In [1]: import numpy as np

In [2]: import numpy.linalg as la

In [3]: np.set_printoptions(precision=3, suppress=True, linewidth=140)

In [4]: def tidy(a):
   ...:     return np.round(a, 3) + 0
   ...: 

In [5]: W0 = np.load("a.npy")

In [6]: print(W0)
[[0. 0. 0.]
 [0. 0. 2.]
 [0. 1. 0.]]

In [7]: rng = np.random.default_rng(86)

In [8]: B = W0 + rng.integers(-2, 3, (3, 2)) @ rng.integers(-2, 3, (2, 3))

In [9]: print(B)
[[-5. -2. -3.]
 [ 6.  2.  4.]
 [ 3.  3.  5.]]

In [10]: print(tidy(la.svd(B - W0, compute_uv=False)))
[10.531  3.015  0.   ]

In [11]: mat = np.load("dump.npy")

In [12]: print(mat)
[[ -1   0   2  -2  -2   1   0  -1]
 [ -2  -1   4  -4  -4   1   0  -3]
 [ -4   0   3  -6  -4   3  -2  -3]
 [ -3   1   4  -4  -5   4  -1  -4]
 [ -3   3   4  -6  -6   4   0  -6]
 [ -2   3   3  -6  -4   4  -2  -7]
 [ -4   2   3  -4  -6   4  -4  -7]
 [ -4   3   2  -4  -6   4  -6  -9]
 [ -2   2   3  -5  -8   6  -5  -9]
 [ -1   2   5  -7  -7   5  -6  -9]
 [ -3   2   7  -5  -8   6  -5 -10]
 [ -4   1   8  -7 -10   8  -5 -12]
 [ -4   0   7  -7 -10  10  -6 -14]
 [ -4   1   5  -5 -11   8  -8 -14]
 [ -4   0   5  -3 -12   8  -7 -12]
 [ -4   1   6  -3 -11  10  -8 -13]
 [ -6   2   5  -1 -10   9  -9 -12]
 [ -5   0   5  -3  -9  10 -11 -14]
 [ -4   1   5  -5  -8   9 -11 -16]
 [ -5  -1   6  -4 -10  10 -13 -18]
 [ -4   0   6  -6 -11  10 -14 -17]
 [ -5  -2   8  -8  -9  11 -15 -17]
 [ -7  -2   9  -6  -9  11 -16 -15]
 [ -8  -4  11  -7  -9  12 -15 -16]
 [ -6  -6   9  -8  -8  12 -15 -14]
 [ -6  -5  11  -6  -6  14 -14 -14]
 [ -8  -7  11  -8  -7  16 -13 -15]
 [ -8  -5  11  -9  -5  14 -14 -14]
 [ -7  -7  10  -9  -7  14 -12 -15]
 [ -6  -9  11  -8  -7  12 -10 -17]
 [ -5  -8  12  -8  -8  14 -10 -16]
 [ -7 -10  11  -7  -6  14 -11 -18]
 [ -5  -8  13  -6  -8  13 -10 -18]]

In [13]: B = mat + rng.integers(-2, 3, (33, 1)) @ rng.integers(-2, 3, (1, 8))

In [14]: print(B)
[[  1   4   6   2  -6  -1  -2   1]
 [ -4  -5   0  -8   0   3   2  -5]
 [ -2   4   7  -2  -8   1  -4  -1]
 [ -1   5   8   0  -9   2  -3  -2]
 [ -5  -1   0 -10  -2   6   2  -8]
 [ -2   3   3  -6  -4   4  -2  -7]
 [ -6  -2  -1  -8  -2   6  -2  -9]
 [ -3   5   4  -2  -8   3  -7  -8]
 [ -3   0   1  -7  -6   7  -4 -10]
 [  1   6   9  -3 -11   3  -8  -7]
 [ -5  -2   3  -9  -4   8  -3 -12]
 [ -3   3  10  -5 -12   7  -6 -11]
 [ -2   4  11  -3 -14   8  -8 -12]
 [ -3   3   7  -3 -13   7  -9 -13]
 [ -4   0   5  -3 -12   8  -7 -12]
 [ -3   3   8  -1 -13   9  -9 -12]
 [ -7   0   3  -3  -8  10  -8 -13]
 [ -7  -4   1  -7  -5  12  -9 -16]
 [ -2   5   9  -1 -12   7 -13 -14]
 [ -6  -3   4  -6  -8  11 -12 -19]
 [ -2   4  10  -2 -15   8 -16 -15]
 [ -7  -6   4 -12  -5  13 -13 -19]
 [ -9  -6   5 -10  -5  13 -14 -17]
 [ -9  -6   9  -9  -7  13 -14 -17]
 [ -8 -10   5 -12  -4  14 -13 -16]
 [ -5  -3  13  -4  -8  13 -15 -13]
 [ -8  -7  11  -8  -7  16 -13 -15]
 [-10  -9   7 -13  -1  16 -12 -16]
 [ -8  -9   8 -11  -5  15 -11 -16]
 [ -7 -11   9 -10  -5  13  -9 -18]
 [ -4  -6  14  -6 -10  13 -11 -15]
 [ -9 -14   7 -11  -2  16  -9 -20]
 [ -3  -4  17  -2 -12  11 -12 -16]]

In [15]: print(la.matrix_rank(B - mat, tol=1e-8))
1

In [16]: print(np.abs(B - mat).sum(axis=1))
[24 24 24 24 24  0 24 12 12 24 24 12 24 12  0 12 12 24 24 12 24 24 24 12 24 12  0 24 12 12 12 24 24]

In [17]: print(tidy(la.svd(B - mat, compute_uv=False)))
[40.988  0.     0.     0.     0.     0.     0.     0.   ]
